% python3 -q
>>> import numpy as np
>>> from numpy import linalg as LA
>>> np.set_printoptions(precision=3, suppress=True, linewidth=160, legacy="1.25")
>>> m1 = np.load("w.npy")
>>> m1
array([[0, 0, 0, 0, 0],
       [0, 0, 0, 1, 0],
       [0, 0, 0, 1, 0],
       [0, 1, 1, 0, 0],
       [0, 0, 0, 0, 0]])
>>> B = np.array([[3, 1], [3, -1], [-3, -3], [2, -1], [0, -1]])
>>> np.vstack([m1, B.T]).shape
(7, 5)
>>> LA.matrix_rank(np.vstack([m1, B.T]))
4
>>> np.einsum("ik,kj->ij", m1, B)
array([[ 0,  0],
       [ 2, -1],
       [ 2, -1],
       [ 0, -4],
       [ 0,  0]])
>>> np.einsum("ij->j", m1)
array([0, 1, 1, 2, 0])
>>> m1 @ B
array([[ 0,  0],
       [ 2, -1],
       [ 2, -1],
       [ 0, -4],
       [ 0,  0]])
>>> evals, evecs = LA.eigh(m1)
>>> vec = np.array([5, 3, -4, 3, 2])
>>> np.abs(m1).sum(axis=1).max(), round(float(np.abs(evals).max()), 3)
(2, 1.414)
>>> round(float(vec @ m1 @ vec / (vec @ vec)), 3), np.round(evals[0], 3), round(evals[-1], 3)
(-0.095, -1.414, 1.414)
>>> evecs * np.maximum(evals, 0) @ evecs.T
array([[0.   , 0.   , 0.   , 0.   , 0.   ],
       [0.   , 0.354, 0.354, 0.5  , 0.   ],
       [0.   , 0.354, 0.354, 0.5  , 0.   ],
       [0.   , 0.5  , 0.5  , 0.707, 0.   ],
       [0.   , 0.   , 0.   , 0.   , 0.   ]])
>>> np.argsort(-LA.norm(m1, axis=0).round(6), kind="stable")[:3]
array([3, 1, 2])
>>> vec = np.array([-1, 2, 2, -2, 2])
>>> m1 @ np.ones(5)
array([0., 1., 1., 2., 0.])
>>> m1 * vec
array([[ 0,  0,  0,  0,  0],
       [ 0,  0,  0, -2,  0],
       [ 0,  0,  0, -2,  0],
       [ 0,  2,  2,  0,  0],
       [ 0,  0,  0,  0,  0]])
>>> (m1 * vec).sum(axis=1)
array([ 0, -2, -2,  4,  0])
>>> m1 @ np.eye(5)[2]
array([0., 0., 0., 1., 0.])
>>> m1 @ vec
array([ 0, -2, -2,  4,  0])
>>> np.argwhere(np.triu(m1))
array([[1, 3],
       [2, 3]])
>>> np.trace(m1 @ m1 @ m1) // 6
0
>>> Lm = np.diag(m1.sum(axis=1)) - m1
>>> Lm @ np.ones(5)
array([0., 0., 0., 0., 0.])
>>> np.round(LA.eigvalsh(Lm), 3) + 0
array([0., 0., 0., 1., 3.])
>>> LA.matrix_rank(Lm)
2
>>> F = np.diag(np.array([0, 3, -1, 3, 3, -4, 5, 4, 2, -4, -4, 3]))
>>> F
array([[ 0,  0,  0,  0,  0,  0,  0,  0,  0,  0,  0,  0],
       [ 0,  3,  0,  0,  0,  0,  0,  0,  0,  0,  0,  0],
       [ 0,  0, -1,  0,  0,  0,  0,  0,  0,  0,  0,  0],
       [ 0,  0,  0,  3,  0,  0,  0,  0,  0,  0,  0,  0],
       [ 0,  0,  0,  0,  3,  0,  0,  0,  0,  0,  0,  0],
       [ 0,  0,  0,  0,  0, -4,  0,  0,  0,  0,  0,  0],
       [ 0,  0,  0,  0,  0,  0,  5,  0,  0,  0,  0,  0],
       [ 0,  0,  0,  0,  0,  0,  0,  4,  0,  0,  0,  0],
       [ 0,  0,  0,  0,  0,  0,  0,  0,  2,  0,  0,  0],
       [ 0,  0,  0,  0,  0,  0,  0,  0,  0, -4,  0,  0],
       [ 0,  0,  0,  0,  0,  0,  0,  0,  0,  0, -4,  0],
       [ 0,  0,  0,  0,  0,  0,  0,  0,  0,  0,  0,  3]])
>>> Uu, sigma, Vh = LA.svd(F)
>>> evecs = Vh[:(sigma > 1e-8).sum()]
>>> rng = np.random.default_rng(22976)
>>> vec = F[2] + -1 * F[10] + rng.integers(2) * np.eye(12)[6]
>>> vec
array([ 0.,  0., -1.,  0.,  0.,  0.,  1.,  0.,  0.,  0.,  4.,  0.])
>>> np.allclose(evecs.T @ evecs @ vec, vec)
True
>>> LA.matrix_rank(np.vstack([F, vec]))
11
>>> np.diag(evecs.T @ evecs)
array([0., 1., 1., 1., 1., 1., 1., 1., 1., 1., 1., 1.])
>>> [round(float(x), 3) for x in LA.svd(F, compute_uv=False)[:3]]
[5.0, 4.0, 4.0]
>>> np.argsort(-LA.norm(F, axis=0).round(6), kind="stable")[:3]
array([6, 5, 7])
>>> evals, evecs = LA.eigh(F)
>>> vec = np.array([-3, 4, -5, -3, 3, -2, 2, -2, -1, -3, 0, -3])
>>> LA.eigvalsh(F[1:, 1:])
array([-4., -4., -4., -1.,  2.,  3.,  3.,  3.,  3.,  4.,  5.])
>>> evecs * np.abs(evals) @ evecs.T
array([[0., 0., 0., 0., 0., 0., 0., 0., 0., 0., 0., 0.],
       [0., 3., 0., 0., 0., 0., 0., 0., 0., 0., 0., 0.],
       [0., 0., 1., 0., 0., 0., 0., 0., 0., 0., 0., 0.],
       [0., 0., 0., 3., 0., 0., 0., 0., 0., 0., 0., 0.],
       [0., 0., 0., 0., 3., 0., 0., 0., 0., 0., 0., 0.],
       [0., 0., 0., 0., 0., 4., 0., 0., 0., 0., 0., 0.],
       [0., 0., 0., 0., 0., 0., 5., 0., 0., 0., 0., 0.],
       [0., 0., 0., 0., 0., 0., 0., 4., 0., 0., 0., 0.],
       [0., 0., 0., 0., 0., 0., 0., 0., 2., 0., 0., 0.],
       [0., 0., 0., 0., 0., 0., 0., 0., 0., 4., 0., 0.],
       [0., 0., 0., 0., 0., 0., 0., 0., 0., 0., 4., 0.],
       [0., 0., 0., 0., 0., 0., 0., 0., 0., 0., 0., 3.]])
>>> evecs * np.maximum(evals, 0) @ evecs.T
array([[0., 0., 0., 0., 0., 0., 0., 0., 0., 0., 0., 0.],
       [0., 3., 0., 0., 0., 0., 0., 0., 0., 0., 0., 0.],
       [0., 0., 0., 0., 0., 0., 0., 0., 0., 0., 0., 0.],
       [0., 0., 0., 3., 0., 0., 0., 0., 0., 0., 0., 0.],
       [0., 0., 0., 0., 3., 0., 0., 0., 0., 0., 0., 0.],
       [0., 0., 0., 0., 0., 0., 0., 0., 0., 0., 0., 0.],
       [0., 0., 0., 0., 0., 0., 5., 0., 0., 0., 0., 0.],
       [0., 0., 0., 0., 0., 0., 0., 4., 0., 0., 0., 0.],
       [0., 0., 0., 0., 0., 0., 0., 0., 2., 0., 0., 0.],
       [0., 0., 0., 0., 0., 0., 0., 0., 0., 0., 0., 0.],
       [0., 0., 0., 0., 0., 0., 0., 0., 0., 0., 0., 0.],
       [0., 0., 0., 0., 0., 0., 0., 0., 0., 0., 0., 3.]])
>>> (np.sign(evecs[:, -1].round(6)) == np.sign(evecs[0, -1].round(6))).astype(int)
array([1, 1, 1, 1, 1, 1, 0, 1, 1, 1, 1, 1])
>>> np.abs(F).sum(axis=1).max(), np.abs(evals).max()
(5, 5.0)
>>> vec @ F @ vec
90
>>> np.round(vec @ F @ vec / (vec @ vec), 3), evals[0], evals[-1]
(0.909, -4.0, 5.0)
